% ipython --no-banner

In [1]: import numpy as np

In [2]: np.set_printoptions(precision=2, suppress=True, linewidth=200)

In [3]: X = np.load("mat.npy")

In [4]: X
Out[4]: 
array([[ 20.46,   0.79,   3.52],
       [ -2.08,   1.75,   0.54],
       [ -4.  ,  -0.19,  -3.51],
       [ -6.81,   0.49,  -4.62],
       [ 36.62,   0.75,  -0.67],
       [ -7.79,   0.34,  -0.23],
       [  2.03,  -1.1 , -10.09],
       [ -0.7 ,  -0.2 ,   7.68],
       [-11.22,   1.34,   1.33],
       [-22.67,   1.2 ,   9.12],
       [ 19.4 ,  -0.78,  -4.61],
       [  9.79,  -0.34,   1.94],
       [ -0.87,  -0.8 ,  -4.15],
       [ 30.74,  -0.62,  -0.98],
       [ 11.86,  -0.52,  -2.41]])

In [5]: cen = (X - X.mean(axis=0)) / X.std(axis=0)

In [6]: cen.std(axis=0)
Out[6]: array([1., 1., 1.])

In [7]: np.argwhere(np.abs(cen) > 2)
Out[7]: 
array([[4, 0],
       [6, 2],
       [9, 2]])

In [8]: beta = np.linalg.lstsq(np.delete(cen, 1, axis=1), cen[:, 1])[0]

In [9]: round(float(1 - np.var(cen[:, 1] - np.delete(cen, 1, axis=1) @ beta)), 2)
Out[9]: 0.34

In [10]: beta
Out[10]: array([-0.21,  0.5 ])

In [11]: x0 = np.array([2, -1, -3])

In [12]: np.linalg.norm(X @ x0) <= np.linalg.norm(X, 2) * np.linalg.norm(x0) + 1e-9
Out[12]: np.True_

In [13]: (X @ x0).argmax()
Out[13]: np.int64(4)

In [14]: f = np.array([-2, -1])

In [15]: np.convolve(X[0], f)
Out[15]: array([-40.92, -22.04,  -7.83,  -3.52])

In [16]: gram = np.cov(X, rowvar=False)

In [17]: round(np.corrcoef(X[:, 1], X[:, 0])[0, 1], 2)
Out[17]: np.float64(-0.31)

In [18]: np.median(X, axis=0)
Out[18]: array([-0.7 , -0.19, -0.67])

In [19]: np.polyfit(X[:, 1], X[:, 0], 1)
Out[19]: array([-5.81,  5.8 ])

In [20]: W0 = np.load("m.npy")

In [21]: W0
Out[21]: 
array([[ 2.1, -0.6,  0.4,  0.3],
       [ 0.1, -0.8, -0.2,  0.8],
       [-1.6,  0.3,  0.2, -0.1],
       [ 1. , -0.7,  0.1, -1.4]])

In [22]: f = np.array([0, 6])

In [23]: np.array([np.convolve(row, f, "same") for row in W0])
Out[23]: 
array([[ 0. , 12.6, -3.6,  2.4],
       [ 0. ,  0.6, -4.8, -1.2],
       [ 0. , -9.6,  1.8,  1.2],
       [ 0. ,  6. , -4.2,  0.6]])

In [24]: np.polyval(f, W0[0])
Out[24]: array([6., 6., 6., 6.])

In [25]: rng = np.random.default_rng(968)

In [26]: lab = rng.permutation(4)

In [27]: lab
Out[27]: array([1, 0, 3, 2])

In [28]: B = W0[lab][:, lab]

In [29]: np.diag(B)
Out[29]: array([-0.8,  2.1, -1.4,  0.2])

In [30]: np.round(np.linalg.det(B), 2), round(np.linalg.det(W0[lab]), 2)
Out[30]: (np.float64(1.75), np.float64(1.75))

In [31]: round(float(np.trace(B)), 2)
Out[31]: 0.1

In [32]: np.sort(np.abs(np.linalg.eigvals(B)))
Out[32]: array([0.72, 1.23, 1.23, 1.6 ])

In [33]: B = np.c_[X[:, :2] @ np.array([[-2, -2], [-1, -1]]), np.array([-1, -1, 2, 0, 3, 2, 2, 0, 0, 3, 1, 2, 1, 3, -2])]

In [34]: B
Out[34]: 
array([[-41.71, -41.71,  -1.  ],
       [  2.41,   2.41,  -1.  ],
       [  8.19,   8.19,   2.  ],
       [ 13.13,  13.13,   0.  ],
       [-73.99, -73.99,   3.  ],
       [ 15.24,  15.24,   2.  ],
       [ -2.96,  -2.96,   2.  ],
       [  1.6 ,   1.6 ,   0.  ],
       [ 21.1 ,  21.1 ,   0.  ],
       [ 44.14,  44.14,   3.  ],
       [-38.02, -38.02,   1.  ],
       [-19.24, -19.24,   2.  ],
       [  2.54,   2.54,   1.  ],
       [-60.86, -60.86,   3.  ],
       [-23.2 , -23.2 ,  -2.  ]])

In [35]: np.linalg.norm(np.linalg.qr(X)[0].T @ B, axis=0) ** 2 / ((B ** 2).sum(axis=0) + 1e-12)
Out[35]: array([1.  , 1.  , 0.06])

In [36]: np.round(np.linalg.lstsq(X, B[:, 0])[0], 2) + 0
Out[36]: array([-2., -1.,  0.])

In [37]: np.round(np.linalg.norm(B - X @ np.linalg.lstsq(X, B)[0], axis=0), 2) + 0
Out[37]: array([0.  , 0.  , 6.93])

In [38]: x0 = np.array([-4, -1, -1, -5])

In [39]: y = W0 @ x0

In [40]: y
Out[40]: array([-9.7, -3.4,  6.4,  3.6])

In [41]: np.linalg.solve(W0, W0[:, 3])
Out[41]: array([ 0., -0.,  0.,  1.])

In [42]: np.linalg.solve(W0, y)
Out[42]: array([-4., -1., -1., -5.])

In [43]: data = np.loadtxt("a.csv", delimiter=",")

In [44]: data
Out[44]: 
array([[-4.,  3.,  1.,  2.],
       [ 3., -4., -1.,  0.],
       [ 1., -1., -2.,  2.],
       [ 2.,  0.,  2.,  4.]])

In [45]: vals, vecs = np.linalg.eigh(data)

In [46]: np.linalg.svd(data, compute_uv=False)
Out[46]: array([7.44, 5.16, 2.59, 1.13])

In [47]: np.abs(vecs[:, -1]).round(6).argmax()
Out[47]: np.int64(3)

In [48]: np.unique(vals.round(6) + 0, return_counts=True)[1]
Out[48]: array([1, 1, 1, 1])

In [49]: np.round(vecs.T @ vecs, 2) + 0
Out[49]: 
array([[1., 0., 0., 0.],
       [0., 1., 0., 0.],
       [0., 0., 1., 0.],
       [0., 0., 0., 1.]])

In [50]: np.linalg.eigvalsh(data @ data)
Out[50]: array([ 1.27,  6.7 , 26.62, 55.42])

In [51]: np.round(vecs.T @ data @ vecs, 2) + 0
Out[51]: 
array([[-7.44,  0.  ,  0.  ,  0.  ],
       [ 0.  , -2.59,  0.  ,  0.  ],
       [ 0.  ,  0.  , -1.13,  0.  ],
       [ 0.  ,  0.  ,  0.  ,  5.16]])

In [52]: q = data.astype(float).copy()

In [53]: for j in range(4):
    ...:     q[:, j] -= q[:, :j] @ (q[:, :j].T @ q[:, j])
    ...:     q[:, j] /= np.linalg.norm(q[:, j])
    ...: 

In [54]: np.round(q.T @ q, 2) + 0
Out[54]: 
array([[1., 0., 0., 0.],
       [0., 1., 0., 0.],
       [0., 0., 1., 0.],
       [0., 0., 0., 1.]])

In [55]: q
Out[55]: 
array([[-0.73, -0.15,  0.3 ,  0.6 ],
       [ 0.55, -0.66,  0.42,  0.3 ],
       [ 0.18, -0.07, -0.78,  0.6 ],
       [ 0.37,  0.73,  0.36,  0.45]])

In [56]: np.round(q.T @ data, 2) + 0
Out[56]: 
array([[ 5.48, -4.56, -0.91,  0.37],
       [ 0.  ,  2.27,  2.13,  2.49],
       [ 0.  ,  0.  ,  2.16,  0.48],
       [ 0.  ,  0.  ,  0.  ,  4.17]])

In [57]: proj = X @ np.linalg.solve(X.T @ X, X.T)

In [58]: np.allclose(proj @ proj, proj)
Out[58]: True

In [59]: round(float(np.trace(proj)), 2)
Out[59]: 3.0

In [60]: np.diag(proj)
Out[60]: array([0.23, 0.36, 0.05, 0.18, 0.48, 0.03, 0.31, 0.28, 0.2 , 0.31, 0.13, 0.07, 0.08, 0.25, 0.05])

In [61]: np.linalg.eigvals(data)
Out[61]: array([ 5.16, -7.44, -1.13, -2.59])

In [62]: np.einsum("ij,ji->", data, data)
Out[62]: np.float64(90.0)

In [63]: np.einsum("ii->", data)
Out[63]: np.float64(-6.0)

In [64]: x0 = np.array([1, -1, -2, -1])

In [65]: h = np.maximum(data @ x0, 0)

In [66]: np.tanh(data @ x0)
Out[66]: array([-1.,  1.,  1., -1.])

In [67]: np.maximum(data @ (3 * x0), 0)
Out[67]: array([ 0., 27., 12.,  0.])

In [68]: arr = np.loadtxt("data.csv", delimiter=",")

In [69]: arr
Out[69]: 
array([[ 0.,  0.,  0.,  0., -1.],
       [ 0.,  0., -1., -1.,  0.],
       [ 0., -1.,  0., -1.,  0.],
       [ 0., -1., -1.,  0.,  0.],
       [-1.,  0.,  0.,  0.,  0.]])

In [70]: gram = arr.T @ arr

In [71]: np.linalg.matrix_rank(gram)
Out[71]: np.int64(5)

In [72]: np.linalg.eigvalsh(gram)[::-1]
Out[72]: array([4., 1., 1., 1., 1.])

In [73]: gram
Out[73]: 
array([[1., 0., 0., 0., 0.],
       [0., 2., 1., 1., 0.],
       [0., 1., 2., 1., 0.],
       [0., 1., 1., 2., 0.],
       [0., 0., 0., 0., 1.]])

In [74]: np.trace(gram), (arr ** 2).sum()
Out[74]: (np.float64(8.0), np.float64(8.0))

In [75]: vals, vecs = np.linalg.eig(gram)

In [76]: vals
Out[76]: array([1., 4., 1., 1., 1.])

In [77]: np.round(gram @ vecs[:, 0] - vals[0] * vecs[:, 0], 2) + 0
Out[77]: array([0., 0., 0., 0., 0.])

In [78]: round(float(np.prod(vals)), 2)
Out[78]: 4.0

In [79]: np.sort(np.linalg.eigvals(gram @ gram))
Out[79]: array([ 1.,  1.,  1.,  1., 16.])

In [80]: J = np.loadtxt("case4.csv", delimiter=",")

In [81]: J
Out[81]: 
array([[  2.56,   1.57,   1.44,   1.1 ],
       [  1.31,   0.97,   0.96,   0.41],
       [  2.55,   1.92,   0.83,   0.7 ],
       [  1.05,   0.01,   0.31,   0.07],
       [ -3.68,  -2.14,  -1.27,  -1.43],
       [-11.1 ,  -6.41,  -4.18,  -4.35],
       [  3.68,   2.31,   1.39,   1.72],
       [  3.57,   2.21,   1.32,   2.09],
       [ -4.29,  -2.55,  -2.32,  -1.52],
       [ -0.4 ,  -0.22,   0.14,  -0.14],
       [  8.03,   4.27,   2.82,   3.04],
       [-11.39,  -6.9 ,  -4.7 ,  -4.12],
       [  0.04,  -0.12,  -0.21,  -0.39]])

In [82]: x0 = np.array([2, 0, 3, 4])

In [83]: y = J @ x0

In [84]: np.round(np.linalg.lstsq(J, y)[0], 2) + 0
Out[84]: array([2., 0., 3., 4.])

In [85]: np.round(np.linalg.pinv(J) @ J, 2) + 0
Out[85]: 
array([[1., 0., 0., 0.],
       [0., 1., 0., 0.],
       [0., 0., 1., 0.],
       [0., 0., 0., 1.]])

In [86]: y = y + 0.3 * rng.normal(size=13)

In [87]: y
Out[87]: array([ 13.75,   7.47,  10.35,   3.12, -16.73, -52.23,  18.24,  19.86, -22.09,  -1.02,  36.49, -53.36,  -2.43])

In [88]: beta, *_ = np.linalg.lstsq(J, y)

In [89]: beta.round()
Out[89]: array([2., 0., 3., 4.])

In [90]: beta
Out[90]: array([1.66, 0.1 , 3.42, 4.32])

In [91]: np.round(J.T @ (y - J @ beta), 2) + 0
Out[91]: array([0., 0., 0., 0.])

In [92]: round(np.log10(np.linalg.cond(J)))
Out[92]: 2

In [93]: np.abs(np.linalg.svd(J)[2][-1])
Out[93]: array([0.22, 0.84, 0.42, 0.28])

In [94]: round(np.linalg.norm(J, 2) / np.linalg.norm(J), 2)
Out[94]: np.float64(1.0)

In [95]: proj = J @ np.linalg.solve(J.T @ J, J.T)

In [96]: np.round(np.trace(proj), 2)
Out[96]: np.float64(4.0)

In [97]: np.diag(proj)
Out[97]: array([0.2 , 0.18, 0.5 , 0.46, 0.06, 0.36, 0.14, 0.52, 0.41, 0.08, 0.4 , 0.49, 0.2 ])

In [98]: proj @ J[:, 0]
Out[98]: array([  2.56,   1.31,   2.55,   1.05,  -3.68, -11.1 ,   3.68,   3.57,  -4.29,  -0.4 ,   8.03, -11.39,   0.04])
